$ python3 -q
>>> import numpy as np
>>> from numpy import linalg as LA
>>> np.set_printoptions(precision=3, suppress=True, linewidth=100, floatmode="fixed")
>>> M = np.array([[4, -3, -1, 0, 0, 0],
...     [-3, -4, 3, -4, -4, -4],
...     [-1, 3, -2, -1, 3, -1],
...     [0, -4, -1, -2, -1, 1],
...     [0, -4, 3, -1, 2, 0],
...     [0, -4, -1, 1, 0, 0]])
>>> rng = np.random.default_rng(47)
>>> idx = rng.permutation(6)
>>> idx
array([5, 0, 2, 4, 1, 3])
>>> out = M[idx][:, idx]
>>> round(LA.det(out), 3), round(LA.det(M[idx]), 3)
(np.float64(-6484.0), np.float64(-6484.0))
>>> np.diag(out)
array([ 0,  4, -2,  2, -4, -2])
>>> np.allclose(out, M)
False
>>> np.sort(np.abs(LA.eigvals(out)))
array([ 2.036,  2.831,  3.592,  4.172,  7.140, 10.515])
>>> out
array([[ 0,  0, -1,  0, -4,  1],
       [ 0,  4, -1,  0, -3,  0],
       [-1, -1, -2,  3,  3, -1],
       [ 0,  0,  3,  2, -4, -1],
       [-4, -3,  3, -4, -4, -4],
       [ 1,  0, -1, -1, -4, -2]])
>>> out = M / np.sqrt((M ** 2).mean(axis=1, keepdims=True))
>>> M - M.mean(axis=1, keepdims=True)
array([[ 4.000, -3.000, -1.000,  0.000,  0.000,  0.000],
       [-0.333, -1.333,  5.667, -1.333, -1.333, -1.333],
       [-1.167,  2.833, -2.167, -1.167,  2.833, -1.167],
       [ 1.167, -2.833,  0.167, -0.833,  0.167,  2.167],
       [ 0.000, -4.000,  3.000, -1.000,  2.000,  0.000],
       [ 0.667, -3.333, -0.333,  1.667,  0.667,  0.667]])
>>> LA.matrix_rank(M - M.mean(axis=1, keepdims=True))
np.int64(5)
>>> LA.norm(out, axis=1)
array([2.449, 2.449, 2.449, 2.449, 2.449, 2.449])
>>> LA.matrix_rank(out) == LA.matrix_rank(M)
np.True_
>>> data = np.load("m.npy")
>>> data
array([[-4.021, -3.957, -3.996, -0.152, -4.061],
       [-3.920, -4.124, -3.974, -0.067, -4.022],
       [-3.988, -3.946, -4.028,  0.050, -4.047],
       [-4.032, -3.956, -4.049,  0.040, -3.986],
       [-3.971, -3.976, -3.997, -0.076, -4.078],
       [-4.028, -3.932, -3.993,  0.137, -4.003],
       [-4.044, -4.001, -3.908,  0.027, -3.991],
       [-3.938, -3.953, -4.082, -0.015, -4.012],
       [-4.006, -4.031, -3.897, -0.032, -3.915],
       [-4.045, -3.901, -4.015,  0.031, -4.109],
       [-4.003, -3.939, -3.979,  0.059, -4.030],
       [-3.907, -4.037, -3.957,  0.019, -3.995],
       [-3.951,  3.990,  3.980, -5.023, -4.020],
       [-4.012,  4.136,  3.957, -5.013, -4.097],
       [-4.115,  3.931,  3.966, -5.031, -3.927],
       [-3.935,  3.903,  3.955, -5.037, -3.965],
       [-4.091,  4.001,  4.009, -4.878, -3.935],
       [-3.975,  3.998,  4.073, -5.015, -4.040],
       [-4.053,  4.015,  3.955, -5.049, -4.068],
       [-4.032,  3.983,  4.067, -5.079, -4.041],
       [-4.043,  3.877,  4.029, -4.965, -3.993],
       [-4.027,  3.960,  4.002, -5.018, -3.988],
       [-3.996,  4.058,  3.931, -4.934, -3.966],
       [-4.045,  4.036,  4.024, -5.098, -4.098]])
>>> idx = data[:, 3] > np.median(data[:, 3])
>>> r0 = data[idx].mean(axis=0) - data[~idx].mean(axis=0)
>>> idx.astype(int)
array([1, 1, 1, 1, 1, 1, 1, 1, 1, 1, 1, 1, 0, 0, 0, 0, 0, 0, 0, 0, 0, 0, 0, 0])
>>> r0
array([ 0.031, -7.970, -7.985,  5.013, -0.009])
